$ python3 -q
>>> import numpy as np
>>> import numpy.linalg as la
>>> np.set_printoptions(suppress=True, linewidth=200)
>>> rnd = lambda a: np.round(a, 2) + 0
>>> W0 = np.array([[-0.2, -0.6, -0.9], [0.5, 1.5, 1.4], [-0.7, 0.2, -0.3]])
>>> rng = np.random.default_rng(69)
>>> z = rng.permutation(3)
>>> other = W0[:, z] * rng.choice([-1, 1], 3)
>>> other
array([[-0.2, -0.6, -0.9],
       [ 0.5,  1.5,  1.4],
       [-0.7,  0.2, -0.3]])
>>> left, _, Vt = la.svd(W0.T @ other)
>>> rnd(la.lstsq(W0, other)[0])
array([[1., 0., 0.],
       [0., 1., 0.],
       [0., 0., 1.]])
>>> rnd((W0 - W0.T) / 2)
array([[ 0.  , -0.55, -0.1 ],
       [ 0.55,  0.  ,  0.6 ],
       [ 0.1 , -0.6 ,  0.  ]])
>>> np.trace(W0)
np.float64(1.0)
>>> rnd(np.sort(np.abs(la.eigvals(W0))))
array([0.26, 0.91, 1.65])
>>> print(np.allclose(W0 @ W0.T, W0.T @ W0))
False
>>> rnd(la.det(W0))
np.float64(-0.39)
>>> np.diff(W0, axis=0)
array([[ 0.7,  2.1,  2.3],
       [-1.2, -1.3, -1.7]])
>>> W0.shape
(3, 3)
>>> la.matrix_rank(W0)
np.int64(3)
>>> r0 = np.array([-1, -1, 2])
>>> other = W0 + np.outer(r0, np.eye(3)[1])
>>> print(la.matrix_rank(other - W0))
1
>>> la.matrix_rank(la.inv(other) - la.inv(W0), tol=1e-8)
np.int64(1)
>>> print(other)
[[-0.2 -1.6 -0.9]
 [ 0.5  0.5  1.4]
 [-0.7  2.2 -0.3]]
>>> ev, vecs = la.eig(W0)
>>> print(rnd(np.prod(ev)))
-0.39
>>> rnd(np.sort(la.eigvals(W0.T)))
array([-0.91,  0.26,  1.65])
>>> rnd(W0 @ vecs[:, 0] - ev[0] * vecs[:, 0])
array([0., 0., 0.])
>>> rnd(np.sort(la.eigvals(la.inv(W0))))
array([-1.1 ,  0.61,  3.82])
>>> rnd(ev)
array([-0.91,  0.26,  1.65])
